$ ipython --no-banner

In [1]: import numpy as np

In [2]: np.set_printoptions(precision=1, suppress=True, linewidth=100)

In [3]: arr = np.loadtxt("layer10.csv", delimiter=",")

In [4]: arr
Out[4]: 
array([[ 4.1, -1. ,  4. , -1. , -4. ,  1. ,  5. ],
       [-3. ,  3.1, -5. , -2. , -5. , -2. ,  0. ],
       [ 2. ,  5. , -4.9, -3. , -4. ,  0. , -2. ],
       [-3. ,  0. ,  1. ,  2.1,  1. ,  1. , -3. ],
       [ 5. , -5. , -5. ,  4. ,  4.1, -5. ,  1. ],
       [ 3. ,  5. ,  5. , -1. , -1. ,  1.1,  1. ],
       [ 4. , -1. ,  4. , -1. , -4. ,  1. ,  5.1]])

In [5]: Uu, sig, VT = np.linalg.svd(arr)

In [6]: sig.round(1) + 0
Out[6]: array([14.4, 13.1, 10.4,  6.1,  2.7,  2.1,  0. ])

In [7]: other = Uu[:, :6] @ np.diag(sig[:6]) @ VT[:6]

In [8]: round(float(np.abs(arr - other).max()), 1)
Out[8]: 0.0

In [9]: round(float(np.linalg.norm(arr - other, 2)), 1), round(sig[6], 1)
Out[9]: (0.0, np.float64(0.0))

In [10]: other.round(1) + 0
Out[10]: 
array([[ 4.1, -1. ,  4. , -1. , -4. ,  1. ,  5. ],
       [-3. ,  3.1, -5. , -2. , -5. , -2. ,  0. ],
       [ 2. ,  5. , -4.9, -3. , -4. ,  0. , -2. ],
       [-3. ,  0. ,  1. ,  2.1,  1. ,  1. , -3. ],
       [ 5. , -5. , -5. ,  4. ,  4.1, -5. ,  1. ],
       [ 3. ,  5. ,  5. , -1. , -1. ,  1.1,  1. ],
       [ 4. , -1. ,  4. , -1. , -4. ,  1. ,  5.1]])

In [11]: M = np.load("sample14.npy")

In [12]: M
Out[12]: 
array([[6, 3, 4, 5, 4, 3, 2, 5],
       [3, 0, 4, 2, 4, 1, 2, 6],
       [4, 4, 6, 6, 4, 2, 0, 3],
       [5, 2, 6, 6, 3, 1, 2, 0],
       [4, 4, 4, 3, 0, 5, 2, 6],
       [3, 1, 2, 1, 5, 0, 1, 0],
       [2, 2, 0, 2, 2, 1, 2, 3],
       [5, 6, 3, 0, 6, 0, 3, 2]])

In [13]: np.linalg.matrix_power(M, 4)
Out[13]: 
array([[86975, 60740, 82027, 70991, 71486, 37279, 35355, 67500],
       [60740, 42849, 57014, 49158, 49928, 26044, 24793, 47137],
       [82027, 57014, 77863, 67700, 67061, 35392, 33107, 63636],
       [70991, 49158, 67700, 59281, 57534, 31005, 28482, 55234],
       [71486, 49928, 67061, 57534, 59944, 29596, 29174, 54504],
       [37279, 26044, 35392, 31005, 29596, 17043, 15134, 30263],
       [35355, 24793, 33107, 28482, 29174, 15134, 14524, 27676],
       [67500, 47137, 63636, 55234, 54504, 30263, 27676, 54819]])

In [14]: M @ M
Out[14]: 
array([[140,  97, 127, 109, 116,  56,  58, 100],
       [ 97,  86,  84,  68,  79,  41,  41,  69],
       [127,  84, 133, 114, 102,  54,  47,  92],
       [109,  68, 114, 115,  79,  52,  37,  79],
       [116,  79, 102,  79, 122,  29,  49,  74],
       [ 56,  41,  54,  52,  29,  41,  22,  60],
       [ 58,  41,  47,  37,  49,  22,  30,  46],
       [100,  69,  92,  79,  74,  60,  46, 119]])

In [15]: np.trace(M)
Out[15]: np.int64(22)

In [16]: W = np.array([[-2, 3],
    ...:     [3, 9],
    ...:     [8, 2],
    ...:     [-9, -9],
    ...:     [-3, 8],
    ...:     [-3, 5],
    ...:     [-7, 7],
    ...:     [2, -5]])

In [17]: beta = np.array([0, 1])

In [18]: hid = np.maximum(M @ W + beta, 0)

In [19]: np.linalg.matrix_rank(hid)
Out[19]: np.int64(1)

In [20]: (hid > 0).astype(int)
Out[20]: 
array([[0, 1],
       [0, 1],
       [0, 1],
       [0, 1],
       [0, 1],
       [0, 1],
       [0, 1],
       [0, 1]])

In [21]: (hid > 0).mean(axis=0)
Out[21]: array([0., 1.])

In [22]: cent = np.array([[1, 0], [-2, 0]])

In [23]: W @ cent
Out[23]: 
array([[ -8,   0],
       [-15,   0],
       [  4,   0],
       [  9,   0],
       [-19,   0],
       [-13,   0],
       [-21,   0],
       [ 12,   0]])

In [24]: hid @ cent
Out[24]: 
array([[ -90,    0],
       [ -42,    0],
       [ -68,    0],
       [ -70,    0],
       [ -78,    0],
       [-122,    0],
       [ -54,    0],
       [-270,    0]])

In [25]: (hid @ cent).round(6).argmax(axis=1)
Out[25]: array([1, 1, 1, 1, 1, 1, 1, 1])

In [26]: vec = np.array([-8, 4, 4, -2, 6, 2, 2, -8])

In [27]: y = M @ vec

In [28]: y
Out[28]: array([-36, -30,   0,   4, -40,  18, -18,  22])

In [29]: np.round(np.linalg.solve(M.T, M[0]), 1) + 0
Out[29]: array([1., 0., 0., 0., 0., 0., 0., 0.])

In [30]: w, evecs = np.linalg.eigh(M)

In [31]: np.abs(evecs[:, -1]).round(6).argmax()
Out[31]: np.int64(0)

In [32]: np.linalg.eigvalsh(M + -1 * np.eye(8))
Out[32]: array([-8.9, -5.8, -3.5, -0.3,  0.7,  1.7,  5.8, 24.3])

In [33]: np.linalg.svd(M, compute_uv=False)
Out[33]: array([25.3,  7.9,  6.8,  4.8,  2.7,  2.5,  1.7,  0.7])

In [34]: np.abs(evecs[:, -1])
Out[34]: array([0.5, 0.3, 0.4, 0.4, 0.4, 0.2, 0.2, 0.4])

In [35]: w.sum(), np.trace(M)
Out[35]: (np.float64(22.0), np.int64(22))

In [36]: np.unique(w.round(6) + 0, return_counts=True)[1]
Out[36]: array([1, 1, 1, 1, 1, 1, 1, 1])

In [37]: w
Out[37]: array([-7.9, -4.8, -2.5,  0.7,  1.7,  2.7,  6.8, 25.3])

In [38]: np.round(evecs @ np.diag(w) @ evecs.T, 1) + 0
Out[38]: 
array([[6., 3., 4., 5., 4., 3., 2., 5.],
       [3., 0., 4., 2., 4., 1., 2., 6.],
       [4., 4., 6., 6., 4., 2., 0., 3.],
       [5., 2., 6., 6., 3., 1., 2., 0.],
       [4., 4., 4., 3., 0., 5., 2., 6.],
       [3., 1., 2., 1., 5., 0., 1., 0.],
       [2., 2., 0., 2., 2., 1., 2., 3.],
       [5., 6., 3., 0., 6., 0., 3., 2.]])

In [39]: vec = np.array([2, -4, 5, -5, 3, 1, -4, 2])

In [40]: y = M @ vec

In [41]: beta, lr = np.zeros(8), 1 / np.linalg.norm(M, 2) ** 2

In [42]: for i in range(4):
    ...:     beta -= lr * M.T @ (M @ beta - y)
    ...:     if i % 1 == 0: print(i, round(np.linalg.norm(M @ beta - y), 1))
    ...: 
0 30.5
1 29.6
2 28.8
3 28.0

In [43]: beta.round(1) + 0
Out[43]: array([0.5, 0. , 0.7, 0.1, 0.9, 0. , 0.2, 0.7])

In [44]: W0 = np.loadtxt("x.csv", delimiter=",")

In [45]: W0
Out[45]: 
array([[1., 0., 0., 0., 0.],
       [0., 1., 0., 0., 0.],
       [0., 0., 1., 0., 0.],
       [0., 0., 0., 0., 0.],
       [0., 0., 0., 0., 3.]])

In [46]: np.unique(W0.round(6), axis=0).shape
Out[46]: (5, 5)

In [47]: np.round(np.trace(np.linalg.pinv(W0) @ W0), 1)
Out[47]: np.float64(4.0)

In [48]: np.abs(np.diag(np.linalg.qr(W0)[1])) > 1e-9
Out[48]: array([ True,  True,  True, False,  True])

In [49]: np.allclose(W0[:-1].T @ np.linalg.lstsq(W0[:-1].T, W0[-1])[0], W0[-1])
Out[49]: False

In [50]: np.linalg.lstsq(W0[:-1].T, W0[-1])[2]
Out[50]: np.int32(3)

In [51]: rng = np.random.default_rng(25647)

In [52]: z = rng.permutation(5)

In [53]: z
Out[53]: array([0, 3, 2, 4, 1])

In [54]: other = W0[z][:, z]

In [55]: other
Out[55]: 
array([[1., 0., 0., 0., 0.],
       [0., 0., 0., 0., 0.],
       [0., 0., 1., 0., 0.],
       [0., 0., 0., 3., 0.],
       [0., 0., 0., 0., 1.]])

In [56]: Uu, sig, VT = np.linalg.svd(W0)

In [57]: evecs = VT[:(sig > 1e-8).sum()]

In [58]: vec = W0[1] + -3 * W0[0] + rng.integers(2) * np.eye(5)[4]

In [59]: vec
Out[59]: array([-3.,  1.,  0.,  0.,  1.])

In [60]: np.diag(evecs.T @ evecs)
Out[60]: array([1., 1., 1., 0., 1.])

In [61]: np.linalg.matrix_rank(np.vstack([W0, vec]))
Out[61]: np.int64(4)

In [62]: rank = np.linalg.matrix_rank(W0)

In [63]: rank
Out[63]: np.int64(4)

In [64]: null = np.linalg.svd(W0)[2][rank:].T

In [65]: W0 @ null
Out[65]: 
array([[0.],
       [0.],
       [0.],
       [0.],
       [0.]])

In [66]: np.linalg.matrix_rank(W0.T @ W0), np.linalg.matrix_rank(W0 @ W0.T)
Out[66]: (np.int64(4), np.int64(4))

In [67]: null @ null.T
Out[67]: 
array([[0., 0., 0., 0., 0.],
       [0., 0., 0., 0., 0.],
       [0., 0., 0., 0., 0.],
       [0., 0., 0., 1., 0.],
       [0., 0., 0., 0., 0.]])

In [68]: [int(np.linalg.matrix_rank(W0[:i])) for i in range(1, len(W0) + 1)]
Out[68]: [1, 2, 3, 3, 4]

In [69]: [int(np.linalg.matrix_rank(W0[:, :j + 1])) for j in range(5)]
Out[69]: [1, 2, 3, 3, 4]

In [70]: null[:, 0] / null[np.abs(null[:, 0]).round(6).argmax(), 0]
Out[70]: array([0., 0., 0., 1., 0.])

In [71]: [int(np.linalg.matrix_rank(np.delete(W0, i, axis=0))) for i in range(5)]
Out[71]: [3, 3, 3, 4, 3]

In [72]: [int(np.linalg.matrix_rank(np.linalg.matrix_power(W0, p))) for p in range(1, 6)]
Out[72]: [4, 4, 4, 4, 4]

In [73]: np.linalg.matrix_rank(W0 - W0[0, 0] * np.eye(5))
Out[73]: np.int64(2)

In [74]: m1 = np.load("dump.npy")

In [75]: m1.round(1) + 0
Out[75]: 
array([[-0.8,  0. ,  0.2,  0.6],
       [ 0.2, -0.9, -0.2,  0.3],
       [ 0.2,  0.3, -0.8,  0.5],
       [ 0.6,  0.2,  0.5,  0.6]])

In [76]: # columns are unit length and at right angles

In [77]: np.round(np.linalg.det(m1), 1)
Out[77]: np.float64(-1.0)

In [78]: np.round(m1 @ m1, 1) + 0
Out[78]: 
array([[ 1. ,  0.2,  0. ,  0. ],
       [-0.2,  0.9,  0.5, -0.1],
       [ 0.1, -0.5,  0.9,  0.1],
       [ 0. ,  0.1,  0. ,  1. ]])

In [79]: round(np.abs(np.linalg.eigvals(m1)).max(), 1)
Out[79]: np.float64(1.0)

In [80]: np.round((m1 - m1.T) / 2, 1) + 0
Out[80]: 
array([[ 0. , -0.1,  0. ,  0. ],
       [ 0.1,  0. , -0.2,  0. ],
       [ 0. ,  0.2,  0. ,  0. ],
       [ 0. ,  0. ,  0. ,  0. ]])

In [81]: np.sort(np.abs(np.linalg.eigvals(m1)))
Out[81]: array([1., 1., 1., 1.])

In [82]: vec = np.array([5, -3, 5, -5])

In [83]: np.round(np.linalg.inv(m1), 1) + 0
Out[83]: 
array([[-0.8,  0.2,  0.2,  0.6],
       [ 0. , -0.9,  0.3,  0.2],
       [ 0.2, -0.2, -0.8,  0.5],
       [ 0.6,  0.3,  0.5,  0.6]])

In [84]: [p for p in range(1, 25) if np.allclose(np.linalg.matrix_power(m1, p), np.eye(4))]
Out[84]: []

In [85]: round(float(np.linalg.norm(vec)), 1), round(np.linalg.norm(m1 @ vec), 1)
Out[85]: (9.2, np.float64(9.2))

In [86]: r0 = np.array([6, 2])

In [87]: np.polyval(r0, m1[3])
Out[87]: array([5.6, 3. , 5.1, 5.6])

In [88]: np.array([np.convolve(row, r0, "same") for row in m1])
Out[88]: 
array([[-4.6, -1.6,  1.1,  4.1],
       [ 1. , -5.3, -2.9,  1.2],
       [ 1. ,  2.2, -4.3,  1.1],
       [ 3.6,  2.2,  3.4,  4.6]])

In [89]: np.round(np.cross(m1[3, :3], m1[0, :3]), 1) + 0
Out[89]: array([ 0. , -0.5,  0.1])

In [90]: np.convolve(m1[3], r0)
Out[90]: array([3.6, 2.2, 3.4, 4.6, 1.2])

In [91]: other = np.array([[-1, -3, 3], [-2, -4, 2], [-1, -2, -1]])

In [92]: data = np.triu(other)

In [93]: data
Out[93]: 
array([[-1, -3,  3],
       [ 0, -4,  2],
       [ 0,  0, -1]])

In [94]: np.round(np.linalg.norm(arr, 1), 1), round(float(np.linalg.norm(arr, np.inf)), 1)
Out[94]: (np.float64(28.9), 29.1)

In [95]: np.linalg.norm(arr, axis=0)
Out[95]: array([ 9.4,  9.3, 11.5,  6. ,  9.6,  5.8,  8.1])

In [96]: np.prod(np.diag(data)), np.round(np.linalg.det(data), 1)
Out[96]: (np.int64(-4), np.float64(-4.0))

In [97]: [int(np.linalg.matrix_rank(np.linalg.matrix_power(data, p))) for p in range(1, 4)]
Out[97]: [3, 3, 3]

In [98]: np.linalg.matrix_power(data - np.diag(np.diag(data)), 3)
Out[98]: 
array([[0, 0, 0],
       [0, 0, 0],
       [0, 0, 0]])

In [99]: np.linalg.matrix_rank(data - data[0, 0] * np.eye(3))
Out[99]: np.int64(2)

In [100]: def softmax(z):
     ...:     e = np.exp(z - z.max(axis=-1, keepdims=True))
     ...:     return e / e.sum(axis=-1, keepdims=True)
     ...: 

In [101]: softmax(data[2] + -2)
Out[101]: array([0.4, 0.4, 0.2])

In [102]: att = data @ data.T / np.sqrt(3)

In [103]: softmax(att).round(6).argmax(axis=1)
Out[103]: array([0, 1, 2])

In [104]: softmax(att)[2] @ data
Out[104]: array([-0.1, -0.8, -0.3])

In [105]: np.round(softmax(att), 1) + 0
Out[105]: 
array([[0.6, 0.4, 0. ],
       [0.2, 0.8, 0. ],
       [0.1, 0.1, 0.8]])
